>>> import numpy as np
>>> np.set_printoptions(precision=3, suppress=True, linewidth=200, legacy="1.25")
>>> tidy = lambda a: np.round(a, 3) + 0
>>> rng = np.random.default_rng(72)
>>> idx = rng.integers(0, 3, 6)
>>> arr = np.triu((idx[:, None] == idx) & (rng.random((6, 6)) < 0.8), 1).astype(int)
>>> arr += arr.T
>>> arr
array([[0, 1, 0, 0, 0, 0],
       [1, 0, 0, 0, 0, 0],
       [0, 0, 0, 0, 1, 0],
       [0, 0, 0, 0, 0, 1],
       [0, 0, 1, 0, 0, 0],
       [0, 0, 0, 1, 0, 0]])
>>> B = arr ** -1
Traceback (most recent call last):
  File "<python-input-8>", line 1, in <module>
    B = arr ** -1
        ~~~~^^~~~
ValueError: Integers to negative integer powers are not allowed.
>>> B = np.linalg.inv(arr)
>>> B
array([[0., 1., 0., 0., 0., 0.],
       [1., 0., 0., 0., 0., 0.],
       [0., 0., 0., 0., 1., 0.],
       [0., 0., 0., 0., 0., 1.],
       [0., 0., 1., 0., 0., 0.],
       [0., 0., 0., 1., 0., 0.]])
>>> tidy(np.linalg.slogdet(arr)[0])
-1.0
>>> tidy(np.linalg.inv(B))
array([[0., 1., 0., 0., 0., 0.],
       [1., 0., 0., 0., 0., 0.],
       [0., 0., 0., 0., 1., 0.],
       [0., 0., 0., 0., 0., 1.],
       [0., 0., 1., 0., 0., 0.],
       [0., 0., 0., 1., 0., 0.]])
>>> (np.abs(B) > 1e-9).astype(int)
array([[0, 1, 0, 0, 0, 0],
       [1, 0, 0, 0, 0, 0],
       [0, 0, 0, 0, 1, 0],
       [0, 0, 0, 0, 0, 1],
       [0, 0, 1, 0, 0, 0],
       [0, 0, 0, 1, 0, 0]])
>>> np.trace(arr @ arr @ arr) // 6
0
>>> arr.sum(axis=0)
array([1, 1, 1, 1, 1, 1])
>>> Lm = np.diag(arr.sum(axis=1)) - arr
>>> np.linalg.matrix_rank(Lm)
3
>>> w, vecs = np.linalg.eigh(arr)
>>> x0 = np.array([0, 2, 0, 1, 1, 0])
>>> tidy(vecs * np.abs(w) @ vecs.T)
array([[1., 0., 0., 0., 0., 0.],
       [0., 1., 0., 0., 0., 0.],
       [0., 0., 1., 0., 0., 0.],
       [0., 0., 0., 1., 0., 0.],
       [0., 0., 0., 0., 1., 0.],
       [0., 0., 0., 0., 0., 1.]])
>>> np.abs(arr).sum(axis=1).max(), np.abs(w).max()
(1, 1.0)
>>> x0 @ arr @ x0
0
>>> J = np.load("out19.npy")
>>> tidy(J)
array([[-0.774, -0.285,  0.185, -0.512, -0.154],
       [ 0.426, -0.835, -0.21 , -0.195, -0.199],
       [-0.039,  0.215, -0.181,  0.158, -0.946],
       [ 0.426,  0.397,  0.104, -0.802, -0.081],
       [-0.193,  0.134, -0.937, -0.177,  0.188]])
>>> t = np.radians(120)
>>> r_ = np.eye(5)
>>> r_[1, 1] = r_[3, 3] = np.cos(t)
>>> r_[1, 3], r_[3, 1] = -np.sin(t), np.sin(t)
>>> tidy(r_)
array([[ 1.   ,  0.   ,  0.   ,  0.   ,  0.   ],
       [ 0.   , -0.5  ,  0.   , -0.866,  0.   ],
       [ 0.   ,  0.   ,  1.   ,  0.   ,  0.   ],
       [ 0.   ,  0.866,  0.   , -0.5  ,  0.   ],
       [ 0.   ,  0.   ,  0.   ,  0.   ,  1.   ]])
>>> B = J @ r_.T
>>> tidy(np.linalg.det(r_)), tidy(np.trace(r_))
(1.0, 2.0)
